In [1]: import numpy as np

In [2]: import numpy.linalg as la

In [3]: np.set_printoptions(precision=1, suppress=True, linewidth=140)

In [4]: def tidy(a):
   ...:     return np.round(a, 1) + 0
   ...: 

In [5]: m1 = np.load("block0.npy")

In [6]: m1
Out[6]: 
array([[ 1,  1,  1,  1,  1,  1,  1,  1],
       [ 1, -1,  1, -1,  1, -1,  1, -1],
       [ 1, -1,  1, -1, -1,  1, -1,  1],
       [ 1, -1, -1,  1, -1,  1,  1, -1]])

In [7]: out = m1[0, 0] * m1[1:] - np.outer(m1[1:, 0], m1[0])

In [8]: print(out)
[[ 0 -2  0 -2  0 -2  0 -2]
 [ 0 -2  0 -2 -2  0 -2  0]
 [ 0 -2 -2  0 -2  0  0 -2]]

In [9]: np.flatnonzero(~out.round(6).any(axis=1))
Out[9]: array([], dtype=int64)

In [10]: feats = np.loadtxt("out12.csv", delimiter=",")

In [11]: tidy(feats)
Out[11]: 
array([[-0.4, -0.9, -0.1],
       [ 0.7, -0.3,  0.5],
       [-0.1,  0.4, -0.4],
       [ 0.1,  0. ,  0. ],
       [ 0.6, -0.2, -0.8]])

In [12]: Q = feats.astype(float).copy()

In [13]: for j in range(3):
    ...:     Q[:, j] -= Q[:, :j] @ (Q[:, :j].T @ Q[:, j])
    ...:     Q[:, j] /= la.norm(Q[:, j])
    ...: 

In [14]: print(tidy(Q.T @ Q))
[[1. 0. 0.]
 [0. 1. 0.]
 [0. 0. 1.]]

In [15]: tidy(Q.T @ feats)
Out[15]: 
array([[1., 0., 0.],
       [0., 1., 0.],
       [0., 0., 1.]])

In [16]: Q, Rm = la.qr(feats)

In [17]: np.allclose(Rm.T @ Rm, feats.T @ feats)
Out[17]: True

In [18]: print(Q.shape, Rm.shape)
(5, 3) (3, 3)

In [19]: Q, vecs = la.qr(feats[:, :1])[0], la.qr(feats[:, 1:])[0]

In [20]: sig = la.svd(Q.T @ vecs, compute_uv=False)

In [21]: (sig > 0.9).sum()
Out[21]: np.int64(0)

In [22]: tidy(np.degrees(np.arccos(sig.clip(0, 1))))
Out[22]: array([90.])

In [23]: f = np.array([2, 0, 0, 3, 3, 0, 3, 0, 0, 2])

In [24]: X = f[np.abs(np.subtract.outer(np.arange(10), np.arange(10)))]

In [25]: print(X)
[[2 0 0 3 3 0 3 0 0 2]
 [0 2 0 0 3 3 0 3 0 0]
 [0 0 2 0 0 3 3 0 3 0]
 [3 0 0 2 0 0 3 3 0 3]
 [3 3 0 0 2 0 0 3 3 0]
 [0 3 3 0 0 2 0 0 3 3]
 [3 0 3 3 0 0 2 0 0 3]
 [0 3 0 3 3 0 0 2 0 0]
 [0 0 3 0 3 3 0 0 2 0]
 [2 0 0 3 0 3 3 0 0 2]]

In [26]: out = X / la.norm(X, axis=1, keepdims=True)

In [27]: gram = out @ out.T

In [28]: (np.abs(gram) > 0.9).astype(int)
Out[28]: 
array([[1, 0, 0, 0, 0, 0, 0, 0, 0, 0],
       [0, 1, 0, 0, 0, 0, 0, 0, 0, 0],
       [0, 0, 1, 0, 0, 0, 0, 0, 0, 0],
       [0, 0, 0, 1, 0, 0, 0, 0, 0, 0],
       [0, 0, 0, 0, 1, 0, 0, 0, 0, 0],
       [0, 0, 0, 0, 0, 1, 0, 0, 0, 0],
       [0, 0, 0, 0, 0, 0, 1, 0, 0, 0],
       [0, 0, 0, 0, 0, 0, 0, 1, 0, 0],
       [0, 0, 0, 0, 0, 0, 0, 0, 1, 0],
       [0, 0, 0, 0, 0, 0, 0, 0, 0, 1]])

In [29]: np.argwhere(np.triu(np.abs(gram) > 0.95, 1))
Out[29]: array([], shape=(0, 2), dtype=int64)

In [30]: tidy(la.norm(out, axis=1))
Out[30]: array([1., 1., 1., 1., 1., 1., 1., 1., 1., 1.])

In [31]: print(tidy(gram[6]))
[0.7 0.  0.3 0.8 0.2 0.4 1.  0.3 0.3 0.7]
